>>> import numpy as np
>>> np.set_printoptions(precision=3, suppress=True, linewidth=100)
>>> tidy = lambda a: np.round(a, 3) + 0
>>> A = 5 * np.eye(5) + np.eye(5, k=1)
>>> print(A)
[[5. 1. 0. 0. 0.]
 [0. 5. 1. 0. 0.]
 [0. 0. 5. 1. 0.]
 [0. 0. 0. 5. 1.]
 [0. 0. 0. 0. 5.]]
>>> # triangular, det is the product of the diagonal
>>> proj = np.triu(np.array([[1, 1, 1, 0, 2],
...     [1, 2, 1, 2, 1],
...     [1, 1, 1, 2, 1],
...     [2, 2, 0, 0, 2],
...     [1, 1, 2, 2, 0]]), 1) + np.eye(5)
>>> A2 = proj @ A @ np.linalg.inv(proj)
>>> print(A2)
[[ 5.  1.  0. -1.  1.]
 [ 0.  5.  1. -1.  3.]
 [ 0.  0.  5.  1.  0.]
 [ 0.  0.  0.  5.  1.]
 [ 0.  0.  0.  0.  5.]]
>>> print(tidy(np.linalg.eigvals(A2).sum().real))
25.0
>>> print(np.einsum("ij,ji->", A2, A2))
125.0
>>> print(np.einsum("ii->", A2))
25.0
>>> print(np.kron(np.eye(2, dtype=int), A2))
[[ 5.  1.  0. -1.  1.  0.  0.  0. -0.  0.]
 [ 0.  5.  1. -1.  3.  0.  0.  0. -0.  0.]
 [ 0.  0.  5.  1.  0.  0.  0.  0.  0.  0.]
 [ 0.  0.  0.  5.  1.  0.  0.  0.  0.  0.]
 [ 0.  0.  0.  0.  5.  0.  0.  0.  0.  0.]
 [ 0.  0.  0. -0.  0.  5.  1.  0. -1.  1.]
 [ 0.  0.  0. -0.  0.  0.  5.  1. -1.  3.]
 [ 0.  0.  0.  0.  0.  0.  0.  5.  1.  0.]
 [ 0.  0.  0.  0.  0.  0.  0.  0.  5.  1.]
 [ 0.  0.  0.  0.  0.  0.  0.  0.  0.  5.]]
>>> F, _ = np.linalg.qr(np.array([[0.0, 0.1, 0.0, 0.1, -0.6, -0.7],
...     [0.1, -0.6, 0.4, 1.1, 0.2, -1.5],
...     [-1.5, 0.5, -0.8, 0.2, -0.1, -0.4],
...     [-0.3, 0.7, 0.2, 1.1, -0.3, -1.3],
...     [1.0, 2.3, 0.5, 1.0, 1.1, 0.8],
...     [0.2, 0.5, 0.7, -1.1, 1.5, -0.9]]))
>>> print(tidy(F))
[[ 0.     0.041  0.006 -0.034  0.627 -0.777]
 [-0.054 -0.26  -0.486 -0.634 -0.426 -0.333]
 [ 0.815  0.45   0.055  0.012 -0.292 -0.213]
 [ 0.163  0.333 -0.424 -0.428  0.533  0.464]
 [-0.543  0.767  0.153 -0.171 -0.218 -0.128]
 [-0.109  0.17  -0.747  0.62  -0.087 -0.094]]
>>> w1 = np.array([[8, 7, 2, 1],
...     [0, 9, 4, 0],
...     [8, 5, 8, 9],
...     [2, 9, 5, 9],
...     [4, 8, 8, 8],
...     [7, 1, 8, 5]])
>>> coef = np.array([-2, 2, 0, -2])
>>> H = np.maximum(F @ w1 + coef, 0)
>>> print(tidy((H > 0).mean(axis=0)))
[0.333 0.833 0.167 0.   ]
>>> print(tidy(H))
[[0.    6.325 0.    0.   ]
 [0.    0.    0.    0.   ]
 [2.321 9.584 0.    0.   ]
 [0.438 4.9   4.107 0.   ]
 [0.    2.453 0.    0.   ]
 [0.    3.822 0.    0.   ]]
>>> print(np.linalg.matrix_rank(H))
3
>>> print((H > 0).astype(int))
[[0 1 0 0]
 [0 0 0 0]
 [1 1 0 0]
 [1 1 1 0]
 [0 1 0 0]
 [0 1 0 0]]
>>> cent = np.array([[0, 0, -1], [0, 3, 3], [3, -1, 1], [3, -1, 1]])
>>> print(w1 @ cent)
[[  9  18  16]
 [ 12  23  31]
 [ 51  -2  24]
 [ 42  13  39]
 [ 48   8  36]
 [ 39 -10   9]]
>>> print(tidy(H @ cent))
[[ 0.    18.976 18.976]
 [ 0.     0.     0.   ]
 [ 0.    28.753 26.432]
 [12.322 10.593 18.369]
 [ 0.     7.358  7.358]
 [ 0.    11.467 11.467]]
>>> feats = np.array([[-0.63, -0.27, -1.29, 0.26, -0.05, 1.76],
...     [2.1, -1.35, -1.2, -0.45, 1.5, -3.45],
...     [-0.2, 0.09, 0.02, 0.05, -0.12, 0.37],
...     [0.12, 0.0, 0.12, -0.04, 0.04, -0.28]])
>>> left, sigma, Vt = np.linalg.svd(feats)
>>> vecs = Vt[:(sigma > 1e-8).sum()]
>>> rng = np.random.default_rng(9266)
>>> vec = feats[0] + 4 * feats[3] + rng.integers(2) * np.eye(6)[5]
>>> print(tidy(vec))
[-0.15 -0.27 -0.81  0.1   0.11  1.64]
>>> print(np.allclose(vecs.T @ vecs @ vec, vec))
False
>>> left, sigma, Vt = np.linalg.svd(feats)
>>> print(tidy(sigma))
[4.903 1.897 0.    0.   ]
>>> print(np.argmax(sigma[:-1] / (sigma[1:] + 1e-6)) + 1)
2
>>> A2 = left[:, :2] @ np.diag(sigma[:2]) @ Vt[:2]
>>> print(tidy(np.abs(feats - A2).max()))
0.0
>>> print(tidy(np.linalg.norm(feats - A2, 2)), tidy(sigma[2]))
0.0 0.0
>>> print(np.linalg.matrix_rank(A2))
2
>>> X = np.loadtxt("x.csv", delimiter=",")
>>> print(tidy(X))
[[ 0.    -2.025 -3.992 -4.994 -3.972]
 [-0.022 -2.003 -3.992 -5.029 -4.041]
 [-0.01  -2.024 -3.987 -4.99  -4.016]
 [-0.052 -1.988 -4.035 -5.011 -4.006]
 [-0.027 -1.997 -4.032 -4.988 -4.023]
 [-0.033 -1.986 -3.999 -4.964 -4.014]
 [ 0.009 -1.998 -4.01  -5.014 -3.999]
 [ 3.993 -0.964  3.983  2.995 -3.972]
 [ 3.984 -1.008  3.984  3.042 -3.999]
 [ 3.981 -0.999  3.997  2.997 -3.99 ]
 [ 4.027 -0.999  3.979  3.031 -4.036]
 [ 3.994 -0.992  3.994  3.    -3.978]
 [ 3.991 -0.965  3.96   3.006 -4.029]
 [ 3.987 -1.011  4.017  2.991 -3.976]
 [ 1.015  4.992  4.982  5.001  4.995]
 [ 0.966  5.059  5.006  4.995  4.97 ]
 [ 0.98   4.995  4.978  4.993  5.023]
 [ 1.014  5.005  4.964  4.998  5.034]
 [ 1.018  5.02   4.984  4.997  5.003]
 [ 1.001  4.998  5.003  4.988  4.962]
 [ 1.009  5.     4.973  5.007  4.992]]
>>> lab = X[:, 3] > np.median(X[:, 3])
>>> u = X[lab].mean(axis=0) - X[~lab].mean(axis=0)
>>> print(np.argsort(-np.abs(u).round(6), kind="stable"))
[3 4 2 1 0]
>>> print(tidy(u))
[0.462 4.845 5.777 6.497 6.29 ]
>>> vec = np.array([1, -1, 1, 3, -3])
>>> target = X @ vec
>>> coef, lr = np.zeros(5), 1 / np.linalg.norm(X, 2) ** 2
>>> for i in range(30):
...     coef -= lr * X.T @ (X @ coef - target)
...     if i % 5 == 0: print(i, round(np.linalg.norm(X @ coef - target), 3))
... 
0 51.164
5 8.505
10 4.952
15 4.402
20 3.969
25 3.581
>>> print(tidy(coef))
[ 1.846 -1.217  1.877  1.609 -2.284]
>>> print(tidy(np.linalg.cond(X)))
412.321
>>> Xc = X - X.mean(axis=0)
>>> vecs = np.linalg.svd(Xc)[2][:3]
>>> A2 = Xc - Xc @ vecs.T @ vecs
>>> print(tidy(np.cov(Xc @ vecs.T, rowvar=False)))
[[54.669  0.     0.   ]
 [ 0.    13.94   0.   ]
 [ 0.     0.     0.001]]
>>> print(tidy((Xc @ vecs.T).std(axis=0)))
[7.216 3.644 0.024]
>>> m1 = np.array([[0, -3, -1], [3, 0, -4], [1, 4, 0]])
>>> vec = np.array([-2, 2, 1])
>>> print(tidy(np.linalg.svd(m1, compute_uv=False)))
[5.099 5.099 0.   ]
>>> print(tidy(np.linalg.eigvals(m1).real))
[0. 0. 0.]
>>> print(tidy(np.linalg.det(m1)))
0.0
>>> O = np.linalg.solve(np.eye(3) - m1, np.eye(3) + m1)
>>> print(tidy(O @ O.T))
[[1. 0. 0.]
 [0. 1. 0.]
 [0. 0. 1.]]
>>> lab = rng.permutation(3)
>>> print(lab)
[0 2 1]
>>> A2 = m1[lab][:, lab]
>>> print(tidy(np.sort(np.abs(np.linalg.eigvals(A2)))))
[0.    5.099 5.099]
>>> print(np.allclose(A2, m1))
False
>>> w1 = np.array([[-3, 8, -2, 1], [4, 3, 2, 5], [3, 1, 2, 1]])
>>> coef = np.array([1, 1, 1, -6])
>>> H = np.maximum(m1 @ w1 + coef, 0)
>>> print(np.linalg.matrix_rank(H))
2
>>> print(H)
[[ 0  0  0  0]
 [ 0 21  0  0]
 [14 21  7 15]]
>>> print((H > 0).astype(int))
[[0 0 0 0]
 [0 1 0 0]
 [1 1 1 1]]
>>> cent = np.array([[2, 0], [2, 0], [0, 0], [0, 0]])
>>> print((H @ cent).round(6).argmax(axis=1))
[0 0 0]
>>> print(H @ cent)
[[ 0  0]
 [42  0]
 [70  0]]
>>> print(np.unique(H.round(6), axis=0).shape)
(3, 4)
>>> print(np.abs(np.diag(np.linalg.qr(H)[1])) > 1e-9)
[ True  True False]
>>> cov = m1.T @ m1
>>> print(np.allclose(cov, cov.T))
True
>>> print(np.linalg.matrix_rank(cov))
2
>>> ang = np.deg2rad(72)
>>> data = np.eye(5)
>>> data[np.ix_([3, 2], [3, 2])] = [[np.cos(ang), -np.sin(ang)], [np.sin(ang), np.cos(ang)]]
>>> print(tidy(data))
[[ 1.     0.     0.     0.     0.   ]
 [ 0.     1.     0.     0.     0.   ]
 [ 0.     0.     0.309  0.951  0.   ]
 [ 0.     0.    -0.951  0.309  0.   ]
 [ 0.     0.     0.     0.     1.   ]]
>>> print(np.allclose(data @ data.T, data.T @ data))
True
>>> assert data == data.T
Traceback (most recent call last):
  File "<python-input-87>", line 1, in <module>
    assert data == data.T
           ^^^^^^^^^^^^^^
ValueError: The truth value of an array with more than one element is ambiguous. Use a.any() or a.all()
>>> print(tidy((data - data.T) / 2))
[[ 0.     0.     0.     0.     0.   ]
 [ 0.     0.     0.     0.     0.   ]
 [ 0.     0.     0.     0.951  0.   ]
 [ 0.     0.    -0.951  0.     0.   ]
 [ 0.     0.     0.     0.     0.   ]]
>>> data.inv()
Traceback (most recent call last):
  File "<python-input-89>", line 1, in <module>
    data.inv()
    ^^^^^^^^
AttributeError: 'numpy.ndarray' object has no attribute 'inv'
>>> np.linalg.determinant(data)
Traceback (most recent call last):
  File "<python-input-90>", line 1, in <module>
    np.linalg.determinant(data)
    ^^^^^^^^^^^^^^^^^^^^^
AttributeError: module 'numpy.linalg' has no attribute 'determinant'
>>> print(tidy(data @ data))
[[ 1.     0.     0.     0.     0.   ]
 [ 0.     1.     0.     0.     0.   ]
 [ 0.     0.    -0.809  0.588  0.   ]
 [ 0.     0.    -0.588 -0.809  0.   ]
 [ 0.     0.     0.     0.     1.   ]]
>>> print(np.allclose(data, data.T))
False
